% ipython --no-banner

In [1]: import numpy as np

In [2]: np.set_printoptions(precision=2, suppress=True, linewidth=120, legacy="1.25")

In [3]: tidy = lambda a: np.round(a, 2) + 0

In [4]: feats = np.loadtxt("dump.csv", delimiter=",")

In [5]: print(feats)
[[ 0.  0.  2.]
 [ 0.  2.  0.]
 [ 0.  0.  0.]
 [ 0.  0. -1.]]

In [6]: print([round(float(x), 2) for x in np.linalg.svd(feats, compute_uv=False)[:3]])
[2.24, 2.0, 0.0]

In [7]: print(np.argsort(-np.linalg.norm(feats, axis=0).round(6), kind="stable")[:3])
[2 1 0]

In [8]: print(tidy(np.linalg.norm(feats, 2) / np.linalg.norm(feats)))
0.75

In [9]: Uu, sigma, Vh = np.linalg.svd(feats)

In [10]: print(np.argmax(sigma[:-1] / (sigma[1:] + 1e-6)) + 1)
2

In [11]: Y = Uu[:, :2] @ np.diag(sigma[:2]) @ Vh[:2]

In [12]: print(tidy(np.abs(feats - Y).max()))
0.0

In [13]: print(tidy(np.linalg.norm(feats - Y) / np.linalg.norm(feats)))
0.0

In [14]: print(tidy(np.linalg.norm(feats - Y, 2)), sigma[2])
0.0 0.0

In [15]: print(tidy(Y))
[[ 0.  0.  2.]
 [ 0.  2.  0.]
 [ 0.  0.  0.]
 [ 0.  0. -1.]]

In [16]: print(np.linalg.matrix_rank(Y))
2

In [17]: m1 = np.load("block10.npy")

In [18]: print(m1)
[[-1. -2.  0.]
 [-2.  2. -2.]
 [ 0. -2. -2.]]

In [19]: # symmetric

In [20]: f, v = m1[2], m1[0]

In [21]: print(f @ v)
4.0

In [22]: pr = (f @ v) / (f @ f) * f

In [23]: print(np.outer(f, v))
[[-0. -0.  0.]
 [ 2.  4. -0.]
 [ 2.  4. -0.]]

In [24]: print(v - pr)
[-1. -1.  1.]

In [25]: print(tidy(np.linalg.norm(f + v) ** 2 + np.linalg.norm(f - v) ** 2))
26.0

In [26]: print(np.linalg.matrix_rank(np.outer(f, v)))
1

In [27]: print(pr)
[ 0. -1. -1.]

In [28]: evals, evecs = np.linalg.eig(m1)

In [29]: print(tidy(np.sort(np.linalg.eigvals(np.linalg.inv(m1)))))
[-0.72 -0.31  0.28]

In [30]: print((m1 + m1.T) / 2)
[[-1. -2.  0.]
 [-2.  2. -2.]
 [ 0. -2. -2.]]

In [31]: print(np.trace(m1))
-1.0

In [32]: print(tidy(np.linalg.det(m1)))
16.0

In [33]: print(tidy(np.sort(np.abs(np.linalg.eigvals(m1)))))
[1.4  3.19 3.59]

In [34]: print(tidy(np.linalg.matrix_power(m1, 3)))
[[ -1. -22.  -4.]
 [-22.  28. -24.]
 [ -4. -24. -16.]]

In [35]: np.linalg.determinant(m1)
AttributeError: module 'numpy.linalg' has no attribute 'determinant'


In [36]: m1.inv()
AttributeError: 'numpy.ndarray' object has no attribute 'inv'


In [37]: Y = np.array([[-1, -4, 4], [-2, 2, 1], [5, 1, 1]])

In [38]: print(np.einsum("ij->j", m1))
[-3. -2. -4.]

In [39]: print(np.einsum("ij,ij->i", m1, m1))
[ 5. 12.  8.]

In [40]: print(np.linalg.matrix_rank(np.vstack([m1, Y.T])))
3

In [41]: print(np.einsum("ik,kj->ji", m1, Y))
[[  5. -12.  -6.]
 [  0.  10.  -6.]
 [ -6.  -8.  -4.]]

In [42]: Y = np.array([[4, 2], [-2, 3]])

In [43]: Z = np.array([[0, 3, 0], [0, 2, 0], [0, 8, 5]])

In [44]: A = np.kron(Y, Z)

In [45]: print(A)
[[  0  12   0   0   6   0]
 [  0   8   0   0   4   0]
 [  0  32  20   0  16  10]
 [  0  -6   0   0   9   0]
 [  0  -4   0   0   6   0]
 [  0 -16 -10   0  24  15]]

In [46]: Uu, sigma, Vh = np.linalg.svd(A)

In [47]: print(np.argmax(sigma[:-1] / (sigma[1:] + 1e-6)) + 1)
4

In [48]: Y = Uu[:, :4] @ np.diag(sigma[:4]) @ Vh[:4]

In [49]: print(tidy(np.abs(A - Y).max()))
0.0

In [50]: print(np.linalg.matrix_rank(A, rtol=0.05))
4
